% ipython --no-banner

In [1]: import numpy as np

In [2]: import numpy.linalg as la

In [3]: np.set_printoptions(suppress=True, linewidth=200)

In [4]: def rnd(a):
   ...:     return np.round(a, 2) + 0
   ...: 

In [5]: J = np.loadtxt("dump.csv", delimiter=",")

In [6]: rnd(J)
Out[6]: 
array([[ 0.47, -0.47, -0.16],
       [-0.47,  0.47,  0.16],
       [-0.16,  0.16,  0.05]])

In [7]: vals, V = la.eigh(J)

In [8]: np.abs(V[:, -1]).round(6).argmax()
Out[8]: np.int64(0)

In [9]: rnd(la.eigvalsh(J + 5 * np.eye(3)))
Out[9]: array([5., 5., 6.])

In [10]: rnd(V.T @ V)
Out[10]: 
array([[1., 0., 0.],
       [0., 1., 0.],
       [0., 0., 1.]])

In [11]: rnd(V.T @ J @ V)
Out[11]: 
array([[0., 0., 0.],
       [0., 0., 0.],
       [0., 0., 1.]])

In [12]: rnd(V @ np.diag(vals) @ V.T)
Out[12]: 
array([[ 0.47, -0.47, -0.16],
       [-0.47,  0.47,  0.16],
       [-0.16,  0.16,  0.05]])

In [13]: rnd(la.eigvalsh(J @ J))
Out[13]: array([0., 0., 1.])

In [14]: vec = np.array([3, 2, 0])

In [15]: rnd(la.eigvalsh(2 * J - np.eye(3)))
Out[15]: array([-1., -1.,  1.])

In [16]: rnd(J @ J @ vec)
Out[16]: array([ 0.47, -0.47, -0.16])

In [17]: rnd(np.eye(3) - J)
Out[17]: 
array([[ 0.53,  0.47,  0.16],
       [ 0.47,  0.53, -0.16],
       [ 0.16, -0.16,  0.95]])

In [18]: def softmax(z):
    ...:     e = np.exp(z - z.max(axis=-1, keepdims=True))
    ...:     return e / e.sum(axis=-1, keepdims=True)
    ...: 

In [19]: rnd(softmax(J[0] + -3))
Out[19]: array([0.52, 0.2 , 0.28])

In [20]: rnd(softmax(J).sum(axis=1))
Out[20]: array([1., 1., 1.])

In [21]: rnd(softmax(J[0]))
Out[21]: array([0.52, 0.2 , 0.28])

In [22]: scores = J @ J.T / np.sqrt(3)

In [23]: rnd(softmax(scores + np.triu(np.full(scores.shape, -np.inf), 1)))
Out[23]: 
array([[1.  , 0.  , 0.  ],
       [0.37, 0.63, 0.  ],
       [0.3 , 0.36, 0.34]])

In [24]: rnd(softmax(scores)[0] @ J)
Out[24]: array([ 0.04, -0.04, -0.01])

In [25]: m1 = np.load("layer13.npy")

In [26]: m1
Out[26]: 
array([[ 1, -3,  2, -1],
       [ 1, -2,  2, -2],
       [ 2,  1,  3,  0],
       [ 2, -1,  1, -1],
       [-1,  1, -2,  3]])

In [27]: Q, V = la.qr(m1[:, :1])[0], la.qr(m1[:, 1:])[0]

In [28]: s = la.svd(Q.T @ V, compute_uv=False)

In [29]: (s > 0.9).sum()
Out[29]: np.int64(1)

In [30]: rnd(la.norm(Q @ Q.T - V @ V.T, 2))
Out[30]: np.float64(1.0)

In [31]: F = np.load("arr.npy")

In [32]: F
Out[32]: 
array([[ -0.5 ,  -6.83,   0.81],
       [-13.87,   6.74,  -7.06],
       [-20.16,  -0.43,  -7.28],
       [ 12.77, -15.  , -13.53],
       [ -3.54,  -3.89, -18.83],
       [  3.97,  -4.55,  11.36],
       [ 27.73,  -0.08,   7.25],
       [  4.53,  -1.7 ,  11.11],
       [ 12.86,   0.57,   5.33],
       [ 15.38,   9.56, -18.73],
       [-15.1 , -21.27,  23.27],
       [ -8.01,   1.  , -10.35],
       [ -3.86,  -4.89,  35.06],
       [-11.66, -17.4 ,   9.16],
       [ -9.24, -12.64,  -5.63],
       [ 19.09,   8.2 ,   6.18],
       [ 11.55,   6.29,   3.53],
       [  7.94,   8.68, -19.39],
       [-29.85,  -9.65,  40.67],
       [ 10.4 ,   0.3 ,  10.5 ],
       [ -2.89, -22.15,  30.26]])

In [33]: Z = F[[6, 12]].astype(float)

In [34]: for _ in range(6):
    ...:     lab = la.norm(F[:, None] - Z, axis=-1).argmin(axis=1)
    ...:     Z = np.array([F[lab == j].mean(axis=0) for j in range(2)])
    ...: 

In [35]: lab
Out[35]: array([0, 0, 0, 0, 0, 0, 0, 0, 0, 0, 1, 0, 1, 1, 0, 0, 0, 0, 1, 0, 1])

In [36]: rnd(Z[1] - Z[0])
Out[36]: array([-17.1 , -14.84,  30.48])

In [37]: np.abs(Z[1] - Z[0]).argmax()
Out[37]: np.int64(2)

In [38]: rnd(Z)
Out[38]: 
array([[  4.43,  -0.24,  -2.8 ],
       [-12.67, -15.07,  27.68]])

In [39]: A2 = np.array([[0, 0, 2], [2, 2, 1], [2, 2, 2]])

In [40]: rnd(Z @ A2)
Out[40]: 
array([[-6.06, -6.06,  3.04],
       [25.22, 25.22, 14.95]])

In [41]: rnd(np.einsum("ij,ij->i", Z, Z))
Out[41]: array([  27.51, 1154.15])

In [42]: rnd(np.einsum("ik,kj->ij", Z, A2))
Out[42]: 
array([[-6.06, -6.06,  3.04],
       [25.22, 25.22, 14.95]])

In [43]: A2 @ Z
---------------------------------------------------------------------------
ValueError                                Traceback (most recent call last)
Cell In[43], line 1
----> 1 A2 @ Z

ValueError: matmul: Input operand 1 has a mismatch in its core dimension 0, with gufunc signature (n?,k),(k,m?)->(n?,m?) (size 2 is different from 3)

In [44]: rnd(np.einsum("ij->j", Z))
Out[44]: array([ -8.24, -15.31,  24.89])

In [45]: la.matrix_rank(np.vstack([Z, A2.T]))
Out[45]: np.int64(3)

In [46]: la.matrix_rank(Z @ A2)
Out[46]: np.int64(2)

In [47]: np.vstack([Z, A2.T]).shape
Out[47]: (5, 3)

In [48]: A2 = np.c_[F[:, :2] @ np.array([[-3, -5], [5, 2]]), np.array([-2, -2, -3, 0, -2, 1, -2, 1, -1, 1, -1, 3, 3, -2, 0, 2, -2, 2, 3, -3, -3])]

In [49]: rnd(A2)
Out[49]: 
array([[ -32.65,  -11.16,   -2.  ],
       [  75.31,   82.83,   -2.  ],
       [  58.33,   99.94,   -3.  ],
       [-113.31,  -93.85,    0.  ],
       [  -8.83,    9.92,   -2.  ],
       [ -34.66,  -28.95,    1.  ],
       [ -83.59, -138.81,   -2.  ],
       [ -22.09,  -26.05,    1.  ],
       [ -35.73,  -63.16,   -1.  ],
       [   1.66,  -57.78,    1.  ],
       [ -61.05,   32.96,   -1.  ],
       [  29.03,   42.05,    3.  ],
       [ -12.87,    9.52,    3.  ],
       [ -52.02,   23.5 ,   -2.  ],
       [ -35.48,   20.92,    0.  ],
       [ -16.27,  -79.05,    2.  ],
       [  -3.2 ,  -45.17,   -2.  ],
       [  19.58,  -22.34,    2.  ],
       [  41.3 ,  129.95,    3.  ],
       [ -29.7 ,  -51.4 ,   -3.  ],
       [-102.08,  -29.85,   -3.  ]])

In [50]: rnd(la.norm(la.qr(F)[0].T @ A2, axis=0) ** 2 / ((A2 ** 2).sum(axis=0) + 1e-12))
Out[50]: array([1.  , 1.  , 0.14])

In [51]: rnd(la.norm(A2 - F @ la.lstsq(F, A2)[0], axis=0))
Out[51]: array([0.  , 0.  , 8.83])

In [52]: la.matrix_rank(np.c_[F, A2])
Out[52]: np.int64(4)

In [53]: rnd(la.lstsq(F, A2[:, 0])[0])
Out[53]: array([-3.,  5.,  0.])

In [54]: E = np.array([[0.0, 3.0, 3.0, 4.0, 4.0],
    ...:     [0.0, 0.0, 4.0, -7.0, 0.0],
    ...:     [0.0, 7.0, -8.0, 3.0, -3.0],
    ...:     [0.0, -1.0, 4.0, 8.0, -9.0],
    ...:     [0.0, 3.0, -4.0, 5.0, 8.0]])

In [55]: A2 = np.array([[1, -1, 1], [-1, 1, 1]])

In [56]: Z = np.kron(A2, E)

In [57]: la.matrix_rank(Z)
Out[57]: np.int64(8)

In [58]: Z.shape
Out[58]: (10, 15)

In [59]: rnd(E @ la.pinv(E) @ E)
Out[59]: 
array([[ 0.,  3.,  3.,  4.,  4.],
       [ 0.,  0.,  4., -7.,  0.],
       [ 0.,  7., -8.,  3., -3.],
       [ 0., -1.,  4.,  8., -9.],
       [ 0.,  3., -4.,  5.,  8.]])

In [60]: try:
    ...:     la.inv(E)
    ...: except la.LinAlgError as e:
    ...:     print(e)
    ...: 
Singular matrix

In [61]: rnd(np.trace(la.pinv(E) @ E))
Out[61]: np.float64(4.0)

In [62]: np.abs(np.diag(la.qr(E)[1])) > 1e-9
Out[62]: array([False,  True,  True,  True,  True])

In [63]: np.allclose(E[:-1].T @ la.lstsq(E[:-1].T, E[-1])[0], E[-1])
Out[63]: True

In [64]: A2 = E / np.sqrt((E ** 2).mean(axis=1, keepdims=True))

In [65]: la.matrix_rank(E - E.mean(axis=1, keepdims=True))
Out[65]: np.int64(4)

In [66]: r0 = np.array([2, 1])

In [67]: np.polyval(r0, E[1])
Out[67]: array([  1.,   1.,   9., -13.,   1.])

In [68]: np.cross(E[1, :3], E[0, :3])
Out[68]: array([-12.,   0.,   0.])

In [69]: np.correlate(E[1], E[0], "full")
Out[69]: array([  0.,   0.,  16., -12., -16.,  -9., -21.,   0.,   0.])

In [70]: [round(float(x), 2) for x in la.svd(E, compute_uv=False)[:3]]
Out[70]: [14.63, 13.87, 9.62]

In [71]: rnd(la.norm(E, 2) / la.norm(E))
Out[71]: np.float64(0.64)

In [72]: W0 = np.array([[0, 0, 0], [0, 0, 1], [0, 1, 0]])

In [73]: rnd(la.pinv(W0))
Out[73]: 
array([[0., 0., 0.],
       [0., 0., 1.],
       [0., 1., 0.]])

In [74]: W0.T @ W0
Out[74]: 
array([[0, 0, 0],
       [0, 1, 0],
       [0, 0, 1]])

In [75]: W0[:, 1] @ W0[:, 0]
Out[75]: np.int64(0)

In [76]: rnd(la.svd(W0, compute_uv=False))
Out[76]: array([1., 1., 0.])

In [77]: U, s, VT = la.svd(W0)

In [78]: np.argmax(s[:-1] / (s[1:] + 1e-6)) + 1
Out[78]: np.int64(2)

In [79]: A2 = U[:, :2] @ np.diag(s[:2]) @ VT[:2]

In [80]: la.matrix_rank(W0, rtol=0.05)
Out[80]: np.int64(2)

In [81]: rnd(la.norm(W0 - A2) / la.norm(W0))
Out[81]: np.float64(0.0)

In [82]: rnd(la.norm(W0, axis=0))
Out[82]: array([0., 1., 1.])

In [83]: rnd(la.norm(W0, "nuc"))
Out[83]: np.float64(2.0)

In [84]: rnd(la.norm(W0, 2))
Out[84]: np.float64(1.0)

In [85]: rnd(la.norm(W0) ** 2 / la.norm(W0, 2) ** 2)
Out[85]: np.float64(2.0)

In [86]: la.matrix_power(W0, 2)
Out[86]: 
array([[0, 0, 0],
       [0, 1, 0],
       [0, 0, 1]])

In [87]: rnd(np.abs(la.eigvals(W0)).max())
Out[87]: np.float64(1.0)

In [88]: np.trace(W0)
Out[88]: np.int64(0)

In [89]: (W0 + W0.T) / 2
Out[89]: 
array([[0., 0., 0.],
       [0., 0., 1.],
       [0., 1., 0.]])

In [90]: A2 = np.array([[1, 3], [2, 0], [2, 1]])

In [91]: np.vstack([W0, A2.T]).shape
Out[91]: (5, 3)

In [92]: la.matrix_rank(W0 @ A2)
Out[92]: np.int64(2)

In [93]: np.einsum("ik,kj->ji", W0, A2)
Out[93]: 
array([[0, 2, 2],
       [0, 1, 0]])

In [94]: A2 @ W0
---------------------------------------------------------------------------
ValueError                                Traceback (most recent call last)
Cell In[94], line 1
----> 1 A2 @ W0

ValueError: matmul: Input operand 1 has a mismatch in its core dimension 0, with gufunc signature (n?,k),(k,m?)->(n?,m?) (size 3 is different from 2)

In [95]: la.matrix_rank(np.vstack([W0, A2.T]))
Out[95]: np.int64(3)

In [96]: M = np.load("w.npy")

In [97]: M
Out[97]: 
array([[ 1,  0,  0],
       [ 0, -1,  0],
       [ 0,  0,  1]])

In [98]: [int(la.matrix_rank(la.matrix_power(M, p))) for p in range(1, 4)]
Out[98]: [3, 3, 3]

In [99]: M @ M
Out[99]: 
array([[1, 0, 0],
       [0, 1, 0],
       [0, 0, 1]])

In [100]: rnd(np.sort(la.eigvals(M)))
Out[100]: array([-1.,  1.,  1.])

In [101]: np.prod(np.diag(M)), rnd(la.det(M))
Out[101]: (np.int64(-1), np.float64(-1.0))

In [102]: la.matrix_power(M - np.diag(np.diag(M)), 3)
Out[102]: 
array([[0, 0, 0],
       [0, 0, 0],
       [0, 0, 0]])

In [103]: A2 = np.array([[3, -2, 2, 1, 1],
     ...:     [2, 0, -3, 2, -1],
     ...:     [0, -2, 2, -3, -2],
     ...:     [-2, -3, 2, 1, -3],
     ...:     [-1, 2, 1, -3, 2]])

In [104]: data = A2 + A2.T

In [105]: data
Out[105]: 
array([[ 6,  0,  2, -1,  0],
       [ 0,  0, -5, -1,  1],
       [ 2, -5,  4, -1, -1],
       [-1, -1, -1,  2, -6],
       [ 0,  1, -1, -6,  4]])

In [106]: vals, V = la.eigh(data)

In [107]: vec = np.array([0, 1, 1, 1, 2])

In [108]: rnd(V * np.maximum(vals, 0) @ V.T)
Out[108]: 
array([[ 6.05, -0.3 ,  1.81, -0.91,  0.12],
       [-0.3 ,  2.35, -3.33, -0.47,  1.15],
       [ 1.81, -3.33,  5.22, -0.36, -0.67],
       [-0.91, -0.47, -0.36,  3.91, -4.44],
       [ 0.12,  1.15, -0.67, -4.44,  5.31]])

In [109]: (np.sign(V[:, -1].round(6)) == np.sign(V[0, -1].round(6))).astype(int)
Out[109]: array([1, 1, 0, 0, 1])

In [110]: vec @ data @ vec
Out[110]: np.int64(-16)

In [111]: rnd(la.eigvalsh(data[1:, 1:]))
Out[111]: array([-4.22, -2.46,  7.13,  9.55])

In [112]: r0 = np.array([2, 3])

In [113]: np.correlate(data[4], data[3], "full")
Out[113]: array([  0,  -6,   8,  33, -36,  14,   3,   2,  -4])

In [114]: np.cross(data[4, :3], data[3, :3])
Out[114]: array([-2,  1,  1])

In [115]: vals, V = la.eigvalsh(data)
---------------------------------------------------------------------------
ValueError                                Traceback (most recent call last)
Cell In[115], line 1
----> 1 vals, V = la.eigvalsh(data)

ValueError: too many values to unpack (expected 2)

In [116]: vals, V = la.eigh(data)

In [117]: np.abs(V[:, -1]).round(6).argmax()
Out[117]: np.int64(4)

In [118]: rnd(V.T @ V)
Out[118]: 
array([[1., 0., 0., 0., 0.],
       [0., 1., 0., 0., 0.],
       [0., 0., 1., 0., 0.],
       [0., 0., 0., 1., 0.],
       [0., 0., 0., 0., 1.]])

In [119]: rnd(np.abs(V[:, -1]))
Out[119]: array([0.01, 0.28, 0.28, 0.57, 0.72])
